In [1]: import numpy as np

In [2]: from numpy import linalg as LA

In [3]: np.set_printoptions(precision=3, suppress=True, linewidth=120)

In [4]: K = np.array([[0.0, 0.0, 0.0, 2.0],
   ...:     [0.0, 0.0, 0.0, 0.0],
   ...:     [0.0, 0.0, 0.0, 8.0],
   ...:     [2.0, 0.0, 8.0, 0.0]])

In [5]: # looks like rank 2

In [6]: left, sv, vt = LA.svd(K)

In [7]: print(np.argmax(sv[:-1] / (sv[1:] + 1e-6)) + 1)
2

In [8]: B = left[:, :2] @ np.diag(sv[:2]) @ vt[:2]

In [9]: print(round(float(LA.norm(K - B, 2)), 3), sv[2])
0.0 0.0

In [10]: print(B)
[[0. 0. 0. 2.]
 [0. 0. 0. 0.]
 [0. 0. 0. 8.]
 [2. 0. 8. 0.]]

In [11]: print(LA.matrix_rank(B))
2

In [12]: f = np.array([-2, -2])

In [13]: print(np.array([np.convolve(row, f, "same") for row in K]))
[[  0.   0.   0.  -4.]
 [  0.   0.   0.   0.]
 [  0.   0.   0. -16.]
 [ -4.  -4. -16. -16.]]

In [14]: ang = np.radians(180)

In [15]: Rm = np.eye(4)

In [16]: Rm[0, 0] = Rm[1, 1] = np.cos(ang)

In [17]: Rm[0, 1], Rm[1, 0] = -np.sin(ang), np.sin(ang)

In [18]: print(Rm.round(3) + 0)
[[-1.  0.  0.  0.]
 [ 0. -1.  0.  0.]
 [ 0.  0.  1.  0.]
 [ 0.  0.  0.  1.]]

In [19]: B = K @ Rm.T

In [20]: print(np.round(LA.det(Rm), 3), np.trace(Rm))
1.0 0.0

In [21]: print(np.round(np.abs(B - K).max(axis=0), 3) + 0)
[4. 0. 0. 0.]

In [22]: print(B.round(3) + 0)
[[ 0.  0.  0.  2.]
 [ 0.  0.  0.  0.]
 [ 0.  0.  0.  8.]
 [-2.  0.  8.  0.]]

In [23]: print(LA.svd(K, compute_uv=False), LA.svd(B, compute_uv=False))
[8.246 8.246 0.    0.   ] [8.246 8.246 0.    0.   ]

In [24]: print(LA.lstsq(K[:-1].T, K[-1])[2])
1

In [25]: print(round(np.trace(LA.pinv(K) @ K), 3))
2.0

In [26]: print(np.abs(np.diag(LA.qr(K)[1])) > 1e-9)
[ True False False  True]

In [27]: print(K @ LA.pinv(K) @ K)
[[0. 0. 0. 2.]
 [0. 0. 0. 0.]
 [0. 0. 0. 8.]
 [2. 0. 8. 0.]]

In [28]: mat = np.array([[6, 3, 6, 3, 4],
    ...:     [3, 6, 4, 5, 5],
    ...:     [6, 4, 6, 1, 2],
    ...:     [3, 5, 1, 0, 2],
    ...:     [4, 5, 2, 2, 0]])

In [29]: B = mat / LA.norm(mat, axis=1, keepdims=True)

In [30]: cov = B @ B.T

In [31]: print(cov[3])
[0.731 0.806 0.797 1.    0.892]

In [32]: print(LA.norm(B, axis=1))
[1. 1. 1. 1. 1.]

In [33]: print(np.argwhere(np.triu(np.abs(cov) > 0.95, 1)))
[[0 2]]

In [34]: print((np.abs(cov) > 0.9).astype(int))
[[1 0 1 0 0]
 [0 1 0 0 0]
 [1 0 1 0 0]
 [0 0 0 1 0]
 [0 0 0 0 1]]

In [35]: B = np.array([[2, 1], [2, 2]])

In [36]: W2 = np.array([[-3, -2], [2, -3]])

In [37]: M = np.kron(B, W2)

In [38]: print(M)
[[-6 -4 -3 -2]
 [ 4 -6  2 -3]
 [-6 -4 -6 -4]
 [ 4 -6  4 -6]]

In [39]: ang = np.radians(60)

In [40]: Rm = np.eye(4)

In [41]: Rm[1, 1] = Rm[3, 3] = np.cos(ang)

In [42]: Rm[1, 3], Rm[3, 1] = -np.sin(ang), np.sin(ang)

In [43]: print(Rm)
[[ 1.     0.     0.     0.   ]
 [ 0.     0.5    0.    -0.866]
 [ 0.     0.     1.     0.   ]
 [ 0.     0.866  0.     0.5  ]]

In [44]: B = M @ Rm.T

In [45]: print(np.allclose(M @ M.T, B @ B.T))
True

In [46]: O = mat.astype(float).copy()

In [47]: for j in range(5):
    ...:     O[:, j] -= O[:, :j] @ (O[:, :j].T @ O[:, j])
    ...:     O[:, j] /= LA.norm(O[:, j])
    ...: 

In [48]: print(np.round(O.T @ O, 3) + 0)
[[1. 0. 0. 0. 0.]
 [0. 1. 0. 0. 0.]
 [0. 0. 1. 0. 0.]
 [0. 0. 0. 1. 0.]
 [0. 0. 0. 0. 1.]]

In [49]: O, Rm = LA.qr(M)

In [50]: print(np.trace(O @ O.T))
4.0

In [51]: print(np.round(abs(Rm[0, 0]), 3), round(LA.norm(M[:, 0]), 3))
10.198 10.198

In [52]: print(np.abs(np.diag(Rm)))
[10.198 10.198  2.55   2.55 ]

In [53]: print(Rm.round(3) + 0)
[[10.198  0.     7.649  0.   ]
 [ 0.    10.198  0.     7.649]
 [ 0.     0.     2.55   0.   ]
 [ 0.     0.     0.    -2.55 ]]

In [54]: print(O)
[[-0.588 -0.392  0.588 -0.392]
 [ 0.392 -0.588 -0.392 -0.588]
 [-0.588 -0.392 -0.588  0.392]
 [ 0.392 -0.588  0.392  0.588]]

In [55]: print(O @ Rm)
[[-6. -4. -3. -2.]
 [ 4. -6.  2. -3.]
 [-6. -4. -6. -4.]
 [ 4. -6.  4. -6.]]

In [56]: print(np.round(O.T @ O, 3) + 0)
[[1. 0. 0. 0.]
 [0. 1. 0. 0.]
 [0. 0. 1. 0.]
 [0. 0. 0. 1.]]

In [57]: t3 = np.stack([O, -1 * O, O[::-1]])

In [58]: print((t3 @ O.T).shape)
(3, 4, 4)

In [59]: print(LA.matrix_rank(t3.reshape(3, -1)))
2

In [60]: print(LA.norm(t3, axis=(1, 2)))
[2. 2. 2.]

In [61]: print(LA.det(t3))
[-1. -1. -1.]

In [62]: print(round(LA.det(M), 3))
676.0

In [63]: print(np.sort(np.abs(LA.eigvals(M))))
[ 2.112  2.112 12.31  12.31 ]

In [64]: print(M @ M)
[[ 30  72  20  48]
 [-72  30 -48  20]
 [ 40  96  30  72]
 [-96  40 -72  30]]

In [65]: print((M - M.T) / 2)
[[ 0.  -4.   1.5 -3. ]
 [ 4.   0.   3.   1.5]
 [-1.5 -3.   0.  -4. ]
 [ 3.  -1.5  4.   0. ]]

In [66]: E = np.load("x.npy")

In [67]: print(E)
[[ 0. -3.  2. -3.  5.]
 [-3.  0.  0.  0.  0.]
 [ 2.  0.  0.  0.  0.]
 [-3.  0.  0.  0.  0.]
 [ 5.  0.  0.  0.  0.]]

In [68]: rk = LA.matrix_rank(E)

In [69]: print(rk)
2

In [70]: null = LA.svd(E)[2][rk:].T

In [71]: print([int(LA.matrix_rank(np.delete(E, i, axis=0))) for i in range(5)])
[1, 2, 2, 2, 2]

In [72]: print(null @ null.T)
[[ 0.     0.     0.     0.     0.   ]
 [ 0.     0.809  0.128 -0.191  0.319]
 [ 0.     0.128  0.915  0.128 -0.213]
 [ 0.    -0.191  0.128  0.809  0.319]
 [ 0.     0.319 -0.213  0.319  0.468]]

In [73]: print(np.allclose(E @ null, 0))
True

In [74]: print(null.shape)
(5, 3)

In [75]: print([int(LA.matrix_rank(E[:i])) for i in range(1, len(E) + 1)])
[1, 2, 2, 2, 2]

In [76]: print(round(LA.eigvalsh(E).min(), 3))
-6.856

In [77]: F = np.array([[2, 6, 3], [6, 6, 4], [3, 4, 2]])

In [78]: ev, vecs = LA.eigh(F)

In [79]: x0 = np.array([3, 2, -4])

In [80]: print(LA.eigvalsh(F[1:, 1:]))
[-0.472  8.472]

In [81]: print(vecs * np.abs(ev) @ vecs.T)
[[5.16  3.873 2.716]
 [3.873 7.612 3.881]
 [2.716 3.881 2.562]]

In [82]: print((np.sign(vecs[:, -1].round(6)) == np.sign(vecs[0, -1].round(6))).astype(int))
[1 1 1]

In [83]: print(vecs * np.maximum(ev, 0) @ vecs.T)
[[3.58  4.936 2.858]
 [4.936 6.806 3.94 ]
 [2.858 3.94  2.281]]
